% python3 -q
>>> import numpy as np
>>> from numpy import linalg as LA
>>> np.set_printoptions(precision=3, suppress=True, linewidth=120)
>>> K = np.load("out7.npy")
>>> print(K)
[[  7.289  -8.771   5.706  13.032]
 [ -3.396   4.132  -2.844  -6.277]
 [  6.795  -8.209   5.506  12.397]
 [  2.47   -2.984   1.962   4.419]
 [  3.492  -4.177   2.723   6.369]
 [  5.458  -6.46    4.258   9.756]
 [  1.637  -2.132   1.406   3.022]
 [  2.497  -2.957   2.043   4.584]
 [ -5.948   7.26   -4.791 -10.828]
 [ -3.218   3.92   -2.616  -5.758]
 [  9.801 -11.746   7.781  17.647]
 [  5.359  -6.409   4.332   9.517]
 [  2.487  -3.098   1.992   4.551]
 [  5.925  -7.063   4.714  10.706]
 [ -7.997   9.612  -6.263 -14.397]
 [ 16.175 -19.322  12.871  29.042]
 [ -8.024   9.667  -6.481 -14.485]
 [  3.117  -3.683   2.411   5.503]
 [  2.273  -2.706   1.761   4.016]
 [  1.005  -1.169   0.86    1.754]
 [  2.634  -3.188   2.071   4.723]
 [ -0.642   0.713  -0.483  -1.049]
 [  0.826  -0.835   0.477   1.289]
 [ -4.077   4.846  -3.224  -7.339]
 [ -1.472   1.733  -1.21   -2.614]
 [  0.06    0.027   0.006   0.062]
 [ -1.265   1.504  -0.942  -2.2  ]]
>>> rng = np.random.default_rng(482636)
>>> z = rng.permutation(4)
>>> Y = K[:, z] * rng.choice([-1, 1], 4)
>>> print(Y)
[[ -8.771   5.706 -13.032  -7.289]
 [  4.132  -2.844   6.277   3.396]
 [ -8.209   5.506 -12.397  -6.795]
 [ -2.984   1.962  -4.419  -2.47 ]
 [ -4.177   2.723  -6.369  -3.492]
 [ -6.46    4.258  -9.756  -5.458]
 [ -2.132   1.406  -3.022  -1.637]
 [ -2.957   2.043  -4.584  -2.497]
 [  7.26   -4.791  10.828   5.948]
 [  3.92   -2.616   5.758   3.218]
 [-11.746   7.781 -17.647  -9.801]
 [ -6.409   4.332  -9.517  -5.359]
 [ -3.098   1.992  -4.551  -2.487]
 [ -7.063   4.714 -10.706  -5.925]
 [  9.612  -6.263  14.397   7.997]
 [-19.322  12.871 -29.042 -16.175]
 [  9.667  -6.481  14.485   8.024]
 [ -3.683   2.411  -5.503  -3.117]
 [ -2.706   1.761  -4.016  -2.273]
 [ -1.169   0.86   -1.754  -1.005]
 [ -3.188   2.071  -4.723  -2.634]
 [  0.713  -0.483   1.049   0.642]
 [ -0.835   0.477  -1.289  -0.826]
 [  4.846  -3.224   7.339   4.077]
 [  1.733  -1.21    2.614   1.472]
 [  0.027   0.006  -0.062  -0.06 ]
 [  1.504  -0.942   2.2     1.265]]
>>> U, _, Vh = LA.svd(K.T @ Y)
>>> print(z)
[1 2 3 0]
>>> print(np.round(LA.lstsq(K, Y)[0], 3) + 0)
[[ 0.  0.  0. -1.]
 [ 1.  0.  0.  0.]
 [ 0.  1.  0.  0.]
 [ 0.  0. -1.  0.]]
>>> F = np.loadtxt("test4.csv", delimiter=",")
>>> print(F)
[[-2.7 -3.   3.  -5.  -4.  -1.   1.  -4.   0.  -5.  -5.   3.  -5.  -5. ]
 [-5.   3.3  0.  -1.   3.  -2.  -1.   3.   0.  -5.  -3.  -5.   2.   0. ]
 [-3.   0.   5.3  3.  -3.  -3.   2.   0.  -2.   4.  -5.   3.   4.  -3. ]
 [ 4.   4.   5.   5.3  4.  -2.   1.  -3.   3.   2.  -5.  -2.   0.   5. ]
 [ 4.  -3.  -5.  -2.  -4.7 -2.  -4.  -3.   4.   5.   4.   5.  -3.  -1. ]
 [ 1.   4.   0.   4.   5.   3.3  4.   0.  -2.   4.   2.  -4.   5.   2. ]
 [ 0.  -1.  -2.  -1.   5.   5.   4.3 -5.  -4.  -4.   0.  -5.  -4.  -3. ]
 [ 2.   0.  -4.  -1.   3.   1.   1.   4.3  4.  -1.   5.   2.  -3.   1. ]
 [ 2.  -3.   2.   0.  -5.  -5.   5.   1.   5.3  0.   0.  -2.   2.   3. ]
 [ 4.   2.   3.  -5.   2.   2.   5.   3.   5.   1.3 -3.   2.   5.  -2. ]
 [ 3.  -1.   0.   2.  -3.   0.  -2.   4.   1.  -4.   5.3  3.  -4.  -1. ]
 [-5.  -1.   3.  -5.  -4.  -1.  -1.  -1.   1.   0.  -5.   1.3  1.   0. ]
 [-5.  -5.  -3.  -4.  -2.  -4.   1.   5.   4.   0.   4.  -5.   0.3 -1. ]
 [-3.  -3.   3.  -5.  -4.  -1.   1.  -4.   0.  -5.  -5.   3.  -5.  -4.7]]
>>> z = rng.permutation(14)
>>> print(z)
[ 4  5 12 13  6  9  2  1 11  3  7 10  0  8]
>>> Y = F[z][:, z]
>>> print(np.diag(Y))
[-4.7  3.3  0.3 -4.7  4.3  1.3  5.3  3.3  1.3  5.3  4.3  5.3 -2.7  5.3]
>>> print(np.sort(np.abs(LA.eigvals(Y))))
[ 0.3    1.222  1.785  4.024  5.242  5.242  7.118  7.118  7.133  7.133 10.439 10.439 13.362 13.362]
>>> U, sig = LA.svd(F)
Traceback (most recent call last):
  File "<python-input-19>", line 1, in <module>
    U, sig = LA.svd(F)
    ^^^^^^
ValueError: too many values to unpack (expected 2)
>>> U, sig, Vh = LA.svd(F, full_matrices=False)
>>> print(np.allclose(U * sig @ Vh, F))
True
>>> print((sig > 1e-8).sum())
14
>>> print(np.round(np.sqrt((sig ** 2).sum()), 3), round(float(LA.norm(F)), 3))
46.691 46.691
>>> print(np.cumsum(sig ** 2) / np.sum(sig ** 2))
[0.274 0.478 0.633 0.754 0.832 0.89  0.941 0.977 0.988 0.995 0.998 1.    1.    1.   ]
>>> q, vecs = LA.qr(F[:, :8])[0], LA.qr(F[:, 8:])[0]
>>> sig = LA.svd(q.T @ vecs, compute_uv=False)
>>> print(round(LA.norm(q @ q.T - vecs @ vecs.T, 2), 3))
1.0
>>> print((sig > 0.9).sum())
3
>>> print(np.degrees(np.arccos(sig.clip(0, 1))))
[ 0.296  4.309 20.947 27.797 35.652 66.87 ]
>>> U, sig, Vh = LA.svd(F)
>>> print(np.argmax(sig[:-1] / (sig[1:] + 1e-6)) + 1)
13
>>> Y = U[:, :13] @ np.diag(sig[:13]) @ Vh[:13]
>>> print(LA.matrix_rank(Y))
13
>>> print(np.round(np.abs(F - Y).max(), 3))
0.01
>>> assert F == F.T
Traceback (most recent call last):
  File "<python-input-35>", line 1, in <module>
    assert F == F.T
           ^^^^^^^^
ValueError: The truth value of an array with more than one element is ambiguous. Use a.any() or a.all()
>>> print(round(np.trace(F), 3))
27.2
>>> F.inv()
Traceback (most recent call last):
  File "<python-input-37>", line 1, in <module>
    F.inv()
    ^^^^^
AttributeError: 'numpy.ndarray' object has no attribute 'inv'
